$ python -q
>>> import numpy as np
>>> import numpy.linalg as la
>>> np.set_printoptions(precision=1, suppress=True, linewidth=100, legacy="1.25")
>>> m1 = np.load("block7.npy")
>>> m1
array([[0, 9, 8, 0],
       [0, 6, 0, 0],
       [0, 0, 2, 1],
       [0, 0, 0, 9]])
>>> rank = la.matrix_rank(m1)
>>> rank
3
>>> ns = la.svd(m1)[2][rank:].T
>>> m1 @ ns
array([[0.],
       [0.],
       [0.],
       [0.]])
>>> ns.shape
(4, 1)
>>> ns[:, 0] / ns[np.abs(ns[:, 0]).round(6).argmax(), 0]
array([1., 0., 0., 0.])
>>> np.allclose(m1 @ ns, 0)
True
>>> [int(la.matrix_rank(m1[:i])) for i in range(1, len(m1) + 1)]
[1, 2, 3, 3]
>>> [round(float(x), 1) for x in la.svd(m1, compute_uv=False)[:3]]
[13.0, 9.1, 4.1]
>>> def softmax(z):
...     e = np.exp(z - z.max(axis=-1, keepdims=True))
...     return e / e.sum(axis=-1, keepdims=True)
... 
>>> np.round(softmax(m1[1] + -3), 1) + 0
array([0., 1., 0., 0.])
>>> softmax(m1).sum(axis=1)
array([1., 1., 1., 1.])
>>> att = m1 @ m1.T / np.sqrt(4)
>>> softmax(att).round(6).argmax(axis=1)
array([0, 0, 0, 3])
>>> np.round(softmax(att)[1] @ m1, 1) + 0
array([0., 9., 8., 0.])
>>> M = np.load("w.npy")
>>> M
array([[  1.1,   4.5,   4.6],
       [  1.3,   1.3,   1.7],
       [  0.5,   0.3,   0.4],
       [ -0.5,  -0.2,  -0.2],
       [ -1.9,  -0.6,  -0.7],
       [ -4.4,  -1.7,  -1.2],
       [ -8.5,  -5.7,  -2.2],
       [-10.7,  -9.4,  -3. ],
       [-14.8, -20.8,  -5.9],
       [-17.6, -33.4,  -9.3]])
>>> U, sigma, Vt = la.svd(M, full_matrices=False)
>>> np.abs(U[:, 0]).round(6).argmax()
9
>>> np.round(U.T @ M @ Vt.T, 1) + 0
array([[50.3,  0. ,  0. ],
       [ 0. ,  7.5,  0. ],
       [ 0. ,  0. ,  3.6]])
>>> np.round(U.T @ U, 1) + 0
array([[1., 0., 0.],
       [0., 1., 0.],
       [0., 0., 1.]])
>>> w1 = np.array([[-1, 2, 2], [-2, 2, 0], [-1, 2, -2]])
>>> c = np.array([-2, 3, 0])
>>> act = np.maximum(M @ w1 + c, 0)
>>> act
array([[ 0. , 23.4,  0. ],
       [ 0. , 11.6,  0. ],
       [ 0. ,  5.4,  0.2],
       [ 0. ,  1.2,  0. ],
       [ 1.8,  0. ,  0. ],
       [ 7. ,  0. ,  0. ],
       [20.1,  0. ,  0. ],
       [30.5,  0. ,  0. ],
       [60.3,  0. ,  0. ],
       [91.7,  0. ,  0. ]])
>>> (act > 0).astype(int)
array([[0, 1, 0],
       [0, 1, 0],
       [0, 1, 1],
       [0, 1, 0],
       [1, 0, 0],
       [1, 0, 0],
       [1, 0, 0],
       [1, 0, 0],
       [1, 0, 0],
       [1, 0, 0]])
>>> (act > 0).mean(axis=0)
array([0.6, 0.4, 0.1])
>>> basis = np.array([[4, -3], [2, -2], [-3, 5]])
>>> w1 @ basis
array([[ -6,   9],
       [ -4,   2],
       [  6, -11]])
>>> dist = la.norm(M[:, None] - M[None], axis=-1)
>>> la.norm(M - M.mean(axis=0), axis=1)
array([14.3, 10.9,  9.4,  8.2,  7.1,  5. ,  3.1,  6. , 17.5, 30.4])
>>> la.norm(M, axis=1)
array([ 6.5,  2.5,  0.7,  0.6,  2.1,  4.9, 10.5, 14.6, 26.2, 38.9])
>>> dist[1].round(6).argsort(kind="stable")[:4]
array([1, 2, 3, 0])
>>> np.flatnonzero(dist[1] < dist.mean() / 2)
array([0, 1, 2, 3, 4, 5])
>>> x = np.array([-2, 5, 5])
>>> y = M @ x
>>> la.lstsq(M, y)[0]
array([-2.,  5.,  5.])
>>> la.solve(M.T @ M, M.T @ y)
array([-2.,  5.,  5.])
>>> np.round(la.pinv(M) @ M, 1) + 0
array([[1., 0., 0.],
       [0., 1., 0.],
       [0., 0., 1.]])
>>> rng = np.random.default_rng(353)
>>> y = y + 0.1 * rng.normal(size=10)
>>> y
array([  43.4,   12.3,    2.8,   -0.9,   -2.9,   -5.9,  -22.5,  -40.6, -104. , -178.3])
>>> c, *_ = la.lstsq(M, y)
>>> np.round(M.T @ (y - M @ c), 1) + 0
array([0., 0., 0.])
>>> c.round()
array([-2.,  5.,  5.])
>>> [round(float(la.norm(la.solve(M.T @ M + lam * np.eye(3), M.T @ y))), 2) for lam in (0, 1, 10, 100)]
[7.35, 7.18, 6.24, 4.46]
>>> K = np.load("data.npy")
>>> K
array([[-6.4, -3.2,  1.3],
       [-1.6, -0.3,  1. ],
       [-1.5,  1.2,  0.4],
       [ 1.9,  0.7, -0.2],
       [-2.9,  1.4, -0.1],
       [-0.6, -0.3,  1. ],
       [-1.5, -1.2, -1.5],
       [ 1.4,  0.7, -2.3],
       [ 1.3, -0.2, -1.5],
       [-0.8,  2.7,  1.7],
       [-1.2, -3.2,  1.4],
       [-0.4, -0.5,  1.6],
       [ 4.8, -1.1, -1.7],
       [ 3.7,  0.1, -0.5]])
>>> z = K[:, 2] > np.median(K[:, 2])
>>> r0 = K[z].mean(axis=0) - K[~z].mean(axis=0)
>>> r0
array([-3. , -0.6,  2.3])
>>> np.argsort(-np.abs(r0).round(6), kind="stable")
array([0, 2, 1])
>>> A = np.load("layer4.npy")
>>> A
array([[14,  0,  1],
       [ 6,  0,  1],
       [ 0, 20,  1],
       [18,  0,  1],
       [18,  0,  1],
       [18,  0,  1],
       [ 4,  0,  1],
       [ 0, 10,  1],
       [16,  0,  1],
       [ 0,  4,  1],
       [ 0, 20,  1],
       [16,  0,  1],
       [ 2,  2,  1]])
>>> z = rng.permutation(3)
>>> other = A[:, z] * rng.choice([-1, 1], 3)
>>> other
array([[-14,  -1,   0],
       [ -6,  -1,   0],
       [  0,  -1,  20],
       [-18,  -1,   0],
       [-18,  -1,   0],
       [-18,  -1,   0],
       [ -4,  -1,   0],
       [  0,  -1,  10],
       [-16,  -1,   0],
       [  0,  -1,   4],
       [  0,  -1,  20],
       [-16,  -1,   0],
       [ -2,  -1,   2]])
>>> U, _, Vt = la.svd(A.T @ other)
>>> z
array([0, 2, 1])
>>> np.round(U @ Vt, 1) + 0
array([[-1.,  0.,  0.],
       [ 0.,  0.,  1.],
       [ 0., -1.,  0.]])
>>> w1 = np.array([[5, 5, 5, 3, 4], [3, 2, 1, 5, 3], [3, 5, 3, 5, 3]])
>>> c = np.array([5, -5, -1, -2, 0])
>>> act = np.maximum(other @ w1 + c, 0)
>>> (act > 0).mean(axis=0)
array([0.3, 0.3, 0.3, 0.3, 0.3])
>>> act
array([[ 0,  0,  0,  0,  0],
       [ 0,  0,  0,  0,  0],
       [62, 93, 58, 93, 57],
       [ 0,  0,  0,  0,  0],
       [ 0,  0,  0,  0,  0],
       [ 0,  0,  0,  0,  0],
       [ 0,  0,  0,  0,  0],
       [32, 43, 28, 43, 27],
       [ 0,  0,  0,  0,  0],
       [14, 13, 10, 13,  9],
       [62, 93, 58, 93, 57],
       [ 0,  0,  0,  0,  0],
       [ 0,  0,  0,  0,  0]])
>>> la.matrix_rank(act)
2
>>> basis = np.array([[2, -2], [-3, -3], [-2, -1], [-3, -1], [-2, -1]])
>>> (act @ basis).round(6).argmax(axis=1)
array([0, 0, 1, 0, 0, 0, 0, 1, 0, 0, 1, 0, 0])
>>> np.abs(la.svd(A)[2][-1])
array([0.1, 0.1, 1. ])
>>> [round(float(x), 1) for x in la.svd(A, compute_uv=False)[:3]]
[41.8, 30.4, 1.5]
>>> la.matrix_rank(A, rtol=0.1)
2
>>> round(np.log10(la.cond(A)))
1
>>> np.argsort(-la.norm(A, axis=0).round(6), kind="stable")[:3]
array([0, 1, 2])
>>> la.cond(A) > 100
False
>>> other = np.array([[0.1, 0.5], [1.4, -0.7], [1.1, 0.2], [-1.4, 0.5]])
>>> basis = np.array([[1.4, 0.6, 1.9], [2.3, 0.2, 2.6]])
>>> W0 = other @ basis
>>> W0
array([[ 1.3,  0.2,  1.5],
       [ 0.3,  0.7,  0.8],
       [ 2. ,  0.7,  2.6],
       [-0.8, -0.7, -1.4]])
>>> round(np.trace(la.pinv(W0) @ W0), 1)
2.0
>>> np.abs(np.diag(la.qr(W0)[1])) > 1e-9
array([ True,  True, False])
>>> w1 = np.array([[0, 1], [1, 0], [2, -2]])
>>> c = np.array([1, -2])
>>> act = np.maximum(W0 @ w1 + c, 0)
>>> act
array([[4.1, 0. ],
       [3.4, 0. ],
       [6.9, 0. ],
       [0. , 0. ]])
>>> la.matrix_rank(act)
1
>>> (act > 0).astype(int)
array([[1, 0],
       [1, 0],
       [1, 0],
       [0, 0]])
>>> basis = np.array([[1, -3, -4], [-4, 1, -4]])
>>> (act @ basis).round(6).argmax(axis=1)
array([0, 0, 0, 0])
>>> U, sigma, Vt = la.svd(W0)
>>> np.argmax(sigma[:-1] / (sigma[1:] + 1e-6)) + 1
2
>>> sigma.round(1) + 0
array([4.4, 0.7, 0. ])
>>> other = U[:, :2] @ np.diag(sigma[:2]) @ Vt[:2]
>>> la.matrix_rank(other)
2
>>> round(la.norm(W0 - other) / la.norm(W0), 1)
0.0
>>> round(float(la.norm(W0 - other, 2)), 1), round(float(sigma[2]), 1)
(0.0, 0.0)
>>> x = np.array([0, -3, 2])
>>> h = np.maximum(W0 @ x, 0)
>>> W0.T @ h
array([ 9.5,  2.6, 11.9])
>>> np.tanh(W0 @ x)
array([ 1. , -0.4,  1. , -0.5])
>>> mat = np.load("sample6.npy")
>>> mat
array([[11,  0,  2],
       [ 0,  0,  2],
       [ 1,  1, 11]])
>>> U, sigma, Vt = la.svd(mat)
>>> np.argmax(sigma[:-1] / (sigma[1:] + 1e-6)) + 1
2
>>> sigma
array([12.6,  9.6,  0.2])
>>> other = U[:, :2] @ np.diag(sigma[:2]) @ Vt[:2]
>>> la.matrix_rank(mat, rtol=0.05)
2
>>> other.round(1) + 0
array([[11. ,  0. ,  2. ],
       [ 0. ,  0.2,  2. ],
       [ 1. ,  1. , 11. ]])
>>> round(float(np.abs(mat - other).max()), 1)
0.2
>>> z = rng.permutation(3)
>>> other = mat[:, z] * rng.choice([-1, 1], 3)
>>> other
array([[ 11,   0,  -2],
       [  0,   0,  -2],
       [  1,  -1, -11]])
>>> U, _, Vt = la.svd(mat.T @ other)
>>> np.round(la.lstsq(mat, other)[0], 1) + 0
array([[ 1.,  0.,  0.],
       [ 0., -1.,  0.],
       [ 0.,  0., -1.]])
>>> z
array([0, 1, 2])
>>> F = np.loadtxt("x.csv", delimiter=",")
>>> F
array([[ 1., -1.,  1., -1.,  1., -1.,  1., -1.],
       [ 1., -1., -1.,  1., -1.,  1.,  1., -1.],
       [ 1.,  1., -1., -1., -1., -1.,  1.,  1.]])
>>> other = F[0, 0] * F[1:] - np.outer(F[1:, 0], F[0])
>>> other
array([[ 0.,  0., -2.,  2., -2.,  2.,  0.,  0.],
       [ 0.,  2., -2.,  0., -2.,  0.,  0.,  2.]])
>>> la.matrix_rank(other), la.matrix_rank(F)
(2, 3)
>>> la.matrix_rank(other)
2
>>> other.sum(axis=1)
array([0., 0.])
>>> other.sum(axis=0)
array([ 0.,  2., -4.,  2., -4.,  2.,  0.,  2.])
>>> other.mean(axis=0)
array([ 0.,  1., -2.,  1., -2.,  1.,  0.,  1.])
>>> other.shape
(2, 8)
>>> np.unravel_index(np.abs(other).argmax(), other.shape)
(0, 2)
>>> la.svd(other, compute_uv=False)
array([4.9, 2.8])
>>> Ac = (K - K.mean(axis=0)) / K.std(axis=0)
>>> Ac.std(axis=0)
array([1., 1., 1.])
>>> c = la.lstsq(np.delete(Ac, 0, axis=1), Ac[:, 0])[0]
>>> round(1 - np.var(Ac[:, 0] - np.delete(Ac, 0, axis=1) @ c), 1)
0.4
>>> c
array([ 0.2, -0.5])
>>> np.abs(c).argmax()
1
>>> other = np.array([[1, -3, -3],
...     [2, -5, 3],
...     [5, 4, 5],
...     [-3, -2, -1],
...     [3, 0, 2],
...     [5, 5, -3],
...     [2, -2, -3],
...     [3, 3, 5]])
>>> F @ other
array([[  4.,  -2.,  -3.],
       [ -8.,  -4., -25.],
       [ -2., -14.,  -1.]])
>>> la.matrix_rank(np.vstack([F, other.T]))
6
>>> la.matrix_rank(F @ other)
3
>>> np.einsum("ik,kj->ij", F, other)
array([[  4.,  -2.,  -3.],
       [ -8.,  -4., -25.],
       [ -2., -14.,  -1.]])
>>> data = np.loadtxt("out1.csv", delimiter=",")
>>> data
array([[ 94.,  38.,  61.,  70.],
       [ 38., 100.,  26.,  50.],
       [ 61.,  26.,  42.,  44.],
       [ 70.,  50.,  44.,  59.]])
>>> U, sigma, Vt = la.svd(data)
>>> V = Vt[:(sigma > 1e-8).sum()]
>>> x = data[2] + -1 * data[3] + rng.integers(2) * np.eye(4)[2]
>>> x
array([ -9., -24.,  -2., -15.])
>>> np.round(la.norm(x - V.T @ V @ x), 1)
0.0
>>> hat = np.triu(np.array([[-3, -4, -5, 3], [-6, 5, 4, -8], [2, 8, -5, -5], [7, -1, 1, -5]]), 1) + np.eye(4)
>>> other = hat @ data @ la.inv(hat)
>>> la.matrix_rank(other)
3
>>> other
array([[ -153.,  -954.,  2930.,  7304.],
       [ -278., -1308.,  3684.,  8544.],
       [ -289., -1380.,  3897.,  9061.],
       [   70.,   330.,  -926., -2141.]])
>>> hat @ data - data @ hat
array([[-247.,   -4.,  136.,   84.],
       [-316., -144., -394.,  520.],
       [-350.,   -6.,  -19.,  -60.],
       [   0.,  280.,  150.,  410.]])
